$ python3 -q
>>> import numpy as np
>>> from numpy import linalg as LA
>>> np.set_printoptions(precision=2, suppress=True, linewidth=140, sign=" ")
>>> tidy = lambda a: np.round(a, 2) + 0
>>> J = np.array([[1.0, 5.0, 1.0], [0.0, 3.0, -7.0], [0.0, -7.0, 3.0]])
>>> vec = np.array([7, 4, 9])
>>> J @ vec
array([ 36., -51.,  -1.])
>>> J * vec
array([[  7.,  20.,   9.],
       [  0.,  12., -63.],
       [  0., -28.,  27.]])
>>> J @ np.ones(3)
array([ 7., -4., -4.])
>>> (J * vec).sum(axis=1)
array([ 36., -51.,  -1.])
>>> vec = np.array([3, 3, 0])
>>> rhs = J @ vec
>>> rhs
array([ 18.,   9., -21.])
>>> tidy(LA.solve(J, rhs + J[:, 2]))
array([ 3.,  3.,  1.])
>>> tidy(LA.solve(J, rhs))
array([ 3.,  3.,  0.])
>>> mat = np.array([[-0.8, -0.5, -1.5],
...     [1.4, -1.1, 0.5],
...     [-1.2, 0.8, 0.8],
...     [0.7, -0.3, 1.2],
...     [0.1, -0.8, 0.5]])
>>> mat[:, 1] *= 3
>>> tidy(mat)
array([[-0.8, -1.5, -1.5],
       [ 1.4, -3.3,  0.5],
       [-1.2,  2.4,  0.8],
       [ 0.7, -0.9,  1.2],
       [ 0.1, -2.4,  0.5]])
>>> proj = np.triu(np.array([[4, 4, 1], [2, 2, 2], [1, 5, 0]]), 1) + np.eye(3)
>>> out = proj @ J @ LA.inv(proj)
>>> LA.matrix_rank(out)
np.int64(3)
>>> np.poly(out)
array([  1.,  -7., -34.,  40.])
>>> np.trace(out), np.trace(J)
(np.float64(7.0), np.float64(7.0))
>>> tidy(LA.det(out))
np.float64(-40.0)
>>> tidy(mat[0] @ mat[4])
np.float64(2.77)
>>> E = np.tanh(np.array([[0.0, 0.6],
...     [1.4, -1.0],
...     [-0.6, 2.0],
...     [-0.5, -2.7],
...     [0.7, -0.5],
...     [1.6, -0.9],
...     [-0.5, 0.9],
...     [0.7, 0.2],
...     [-0.1, 0.6],
...     [-0.6, -2.4],
...     [0.0, 0.9]]) @ np.array([[-1.1, -0.9, 0.7], [-0.5, -0.4, 1.0]]))
>>> tidy(E)
array([[-0.29, -0.24,  0.54],
       [-0.78, -0.7 , -0.02],
       [-0.33, -0.25,  0.92],
       [ 0.96,  0.91, -1.  ],
       [-0.48, -0.41, -0.01],
       [-0.86, -0.79,  0.22],
       [ 0.1 ,  0.09,  0.5 ],
       [-0.7 , -0.61,  0.6 ],
       [-0.19, -0.15,  0.49],
       [ 0.95,  0.91, -0.99],
       [-0.42, -0.35,  0.72]])
>>> def softmax(z):
...     e = np.exp(z - z.max(axis=-1, keepdims=True))
...     return e / e.sum(axis=-1, keepdims=True)
... 
>>> tidy(softmax(10 * E[4]))
array([ 0.01,  0.02,  0.97])
>>> tidy(softmax(E).sum(axis=1))
array([ 1.,  1.,  1.,  1.,  1.,  1.,  1.,  1.,  1.,  1.,  1.])
>>> S = E @ E.T / np.sqrt(3)
>>> tidy(softmax(S))
array([[ 0.1 ,  0.1 ,  0.11,  0.04,  0.09,  0.11,  0.09,  0.11,  0.1 ,  0.04,  0.11],
       [ 0.09,  0.13,  0.09,  0.03,  0.1 ,  0.14,  0.07,  0.12,  0.08,  0.03,  0.1 ],
       [ 0.1 ,  0.09,  0.13,  0.03,  0.08,  0.11,  0.09,  0.12,  0.1 ,  0.03,  0.12],
       [ 0.04,  0.03,  0.03,  0.34,  0.04,  0.03,  0.06,  0.02,  0.04,  0.34,  0.03],
       [ 0.09,  0.12,  0.09,  0.05,  0.1 ,  0.12,  0.08,  0.11,  0.09,  0.05,  0.1 ],
       [ 0.09,  0.13,  0.1 ,  0.02,  0.1 ,  0.15,  0.06,  0.13,  0.08,  0.02,  0.1 ],
       [ 0.1 ,  0.08,  0.11,  0.07,  0.08,  0.08,  0.1 ,  0.1 ,  0.1 ,  0.07,  0.1 ],
       [ 0.1 ,  0.11,  0.11,  0.02,  0.09,  0.13,  0.07,  0.13,  0.09,  0.02,  0.11],
       [ 0.1 ,  0.09,  0.11,  0.05,  0.09,  0.1 ,  0.09,  0.11,  0.1 ,  0.05,  0.11],
       [ 0.04,  0.03,  0.03,  0.34,  0.04,  0.03,  0.06,  0.02,  0.04,  0.34,  0.03],
       [ 0.1 ,  0.1 ,  0.12,  0.03,  0.09,  0.11,  0.08,  0.12,  0.09,  0.03,  0.11]])
>>> softmax(S).round(6).argmax(axis=1)
array([ 7,  5,  2,  3,  5,  5,  2,  7,  2,  3,  7])
>>> tidy(softmax(S)[4] @ E)
array([-0.34, -0.28,  0.28])
>>> tidy(softmax(S + np.triu(np.full(S.shape, -np.inf), 1)))
array([[ 1.  ,  0.  ,  0.  ,  0.  ,  0.  ,  0.  ,  0.  ,  0.  ,  0.  ,  0.  ,  0.  ],
       [ 0.4 ,  0.6 ,  0.  ,  0.  ,  0.  ,  0.  ,  0.  ,  0.  ,  0.  ,  0.  ,  0.  ],
       [ 0.32,  0.28,  0.4 ,  0.  ,  0.  ,  0.  ,  0.  ,  0.  ,  0.  ,  0.  ,  0.  ],
       [ 0.09,  0.07,  0.07,  0.77,  0.  ,  0.  ,  0.  ,  0.  ,  0.  ,  0.  ,  0.  ],
       [ 0.2 ,  0.26,  0.21,  0.11,  0.22,  0.  ,  0.  ,  0.  ,  0.  ,  0.  ,  0.  ],
       [ 0.15,  0.22,  0.16,  0.04,  0.17,  0.25,  0.  ,  0.  ,  0.  ,  0.  ,  0.  ],
       [ 0.16,  0.13,  0.17,  0.11,  0.13,  0.13,  0.16,  0.  ,  0.  ,  0.  ,  0.  ],
       [ 0.12,  0.15,  0.15,  0.03,  0.12,  0.17,  0.09,  0.17,  0.  ,  0.  ,  0.  ],
       [ 0.12,  0.11,  0.13,  0.06,  0.1 ,  0.12,  0.11,  0.13,  0.11,  0.  ,  0.  ],
       [ 0.04,  0.03,  0.03,  0.35,  0.05,  0.03,  0.06,  0.03,  0.05,  0.35,  0.  ],
       [ 0.1 ,  0.1 ,  0.12,  0.03,  0.09,  0.11,  0.08,  0.12,  0.09,  0.03,  0.11]])
